$ ipython --no-banner

In [1]: import numpy as np

In [2]: np.set_printoptions(suppress=True, linewidth=200)

In [3]: s = 20 * 0.5 ** np.arange(4)

In [4]: rng = np.random.default_rng(65)

In [5]: K = rng.normal(size=(27, 4)) * rng.permutation(s)

In [6]: K.round(4)
Out[6]: 
array([[-11.1251,   0.4887,  24.8136,  -7.8381],
       [ -6.3724,  -1.8876,   1.7464,   0.8514],
       [-12.5656,   0.6689,  13.6741,   9.2228],
       [ -0.8669,   2.8686,  -5.0716,  -6.5775],
       [  5.4886,  -3.4544,  11.4333,   2.4235],
       [ 10.1099,  -2.2576,   3.019 ,  -1.2086],
       [  9.8764,   4.3024,  -3.8213,  -7.2919],
       [ -8.1503,  -0.2673, -29.4504,  10.8459],
       [ 23.9466,  -1.264 ,  17.931 ,   1.9606],
       [ 11.8918,   4.1863,  -2.9115,   7.4298],
       [-10.3746,  -0.1621,  41.0411,  -3.7395],
       [ -9.7929,  -1.8394, -11.72  ,   1.0812],
       [  0.575 ,   1.1482,  -1.0349,   0.1239],
       [ -0.6855,  -0.0552, -10.6852,   4.1806],
       [ 33.2546,  -0.6789,  16.6681,  -2.4874],
       [-10.5426,  -5.7987,  18.5504,  -0.2498],
       [-13.7675,   1.2378,  38.2358,  -1.829 ],
       [-10.1049,  -1.859 ,   7.6201,  14.1783],
       [ -0.9906,   3.8096, -24.8752,  -6.0283],
       [ -8.7034,  -1.9181,   8.016 ,   9.2354],
       [ 14.2082,  -1.1446,  -1.4952,   1.1632],
       [ -1.6615,  -0.8421,  42.6798,  -1.7507],
       [ 13.5654,   0.1262,  15.3771,  -1.5056],
       [ 19.1307,   3.2493,  25.8376,  -0.762 ],
       [ 10.7633,  -2.6555, -23.3248,   1.6676],
       [  1.4169,  -2.1819,  -3.0137,   5.7391],
       [-15.7629,  -1.4066,  -0.4991, -11.2553]])

In [7]: C2 = K.T @ K

In [8]: np.round(np.linalg.eigvalsh(C2)[::-1], 4)
Out[8]: array([10250.4789,  4253.0533,   949.7519,   135.8592])

In [9]: np.round(np.diag(C2), 4)
Out[9]: array([ 4244.8775,   155.5937, 10226.4407,   962.2314])

In [10]: C2.round(4)
Out[10]: 
array([[ 4244.8775,   131.2225,     4.8907,  -111.6777],
       [  131.2225,   155.5937,  -146.9777,  -100.7033],
       [    4.8907,  -146.9777, 10226.4407,  -452.3146],
       [ -111.6777,  -100.7033,  -452.3146,   962.2314]])

In [11]: np.allclose(C2, C2.T)
Out[11]: True

In [12]: np.linalg.matrix_rank(C2)
Out[12]: np.int64(4)

In [13]: P = K @ np.linalg.solve(K.T @ K, K.T)

In [14]: np.allclose(P @ P, P)
Out[14]: True

In [15]: np.trace(P)
Out[15]: np.float64(4.0)

In [16]: x = np.array([-1, 1, 1, -1])

In [17]: y = K @ x

In [18]: np.round(np.linalg.pinv(K) @ K, 4) + 0
Out[18]: 
array([[1., 0., 0., 0.],
       [0., 1., 0., 0.],
       [0., 0., 1., 0.],
       [0., 0., 0., 1.]])

In [19]: np.round(np.linalg.solve(K.T @ K, K.T @ y), 4)
Out[19]: array([-1.,  1.,  1., -1.])

In [20]: y = y + 0.02 * rng.normal(size=27)

In [21]: y.round(4)
Out[21]: 
array([ 44.2456,   5.3796,  17.6661,   5.2535,   0.0786,  -8.1273,  -2.076 , -32.435 ,  -9.2153, -18.0204,  54.9782,  -4.8468,  -0.6055, -14.2554, -14.7818,  23.5446,  55.0687,   1.6601, -14.0397,
         5.5733, -17.9872,  45.2741,   3.4473,  10.7344, -38.4198, -12.3246,  25.0929])

In [22]: c, *_ = np.linalg.lstsq(K, y)

In [23]: c.round()
Out[23]: array([-1.,  1.,  1., -1.])

In [24]: Xs = K - K.mean(axis=0)

In [25]: vecs = np.linalg.svd(Xs)[2][:3]

In [26]: other = Xs - Xs @ vecs.T @ vecs

In [27]: np.linalg.norm(other, axis=1).round(6).argmax()
Out[27]: np.int64(15)

In [28]: np.round(other.std(axis=0), 4)
Out[28]: array([0.0656, 2.2217, 0.0403, 0.2781])

In [29]: np.round((Xs @ vecs.T).std(axis=0), 4)
Out[29]: array([18.4776, 12.486 ,  5.8309])

In [30]: feats = np.load("x.npy")

In [31]: feats
Out[31]: 
array([[1, 0, 1, 0, 1, 0],
       [1, 2, 1, 2, 1, 2],
       [1, 1, 1, 1, 1, 1],
       [1, 0, 1, 0, 1, 0],
       [1, 2, 1, 2, 1, 2],
       [1, 1, 1, 1, 1, 1]])

In [32]: np.linalg.cond(feats) > 100
Out[32]: np.True_

In [33]: round(float(np.linalg.norm(feats, 2) / np.linalg.norm(feats)), 4)
Out[33]: 0.9462

In [34]: np.linalg.matrix_rank(feats, rtol=0.1)
Out[34]: np.int64(2)

In [35]: [round(float(x), 4) for x in np.linalg.svd(feats, compute_uv=False)[:3]]
Out[35]: [6.5554, 2.2419, 0.0]

In [36]: A = np.load("arr.npy")

In [37]: A
Out[37]: 
array([[ 7,  7, -2,  9],
       [ 3, -4,  0, -8],
       [ 7,  7, -2,  9]])

In [38]: np.count_nonzero(feats)
Out[38]: np.int64(30)

In [39]: round(np.linalg.norm(feats), 4)
Out[39]: np.float64(6.9282)

In [40]: np.diff(feats, axis=0)
Out[40]: 
array([[ 0,  2,  0,  2,  0,  2],
       [ 0, -1,  0, -1,  0, -1],
       [ 0, -1,  0, -1,  0, -1],
       [ 0,  2,  0,  2,  0,  2],
       [ 0, -1,  0, -1,  0, -1]])
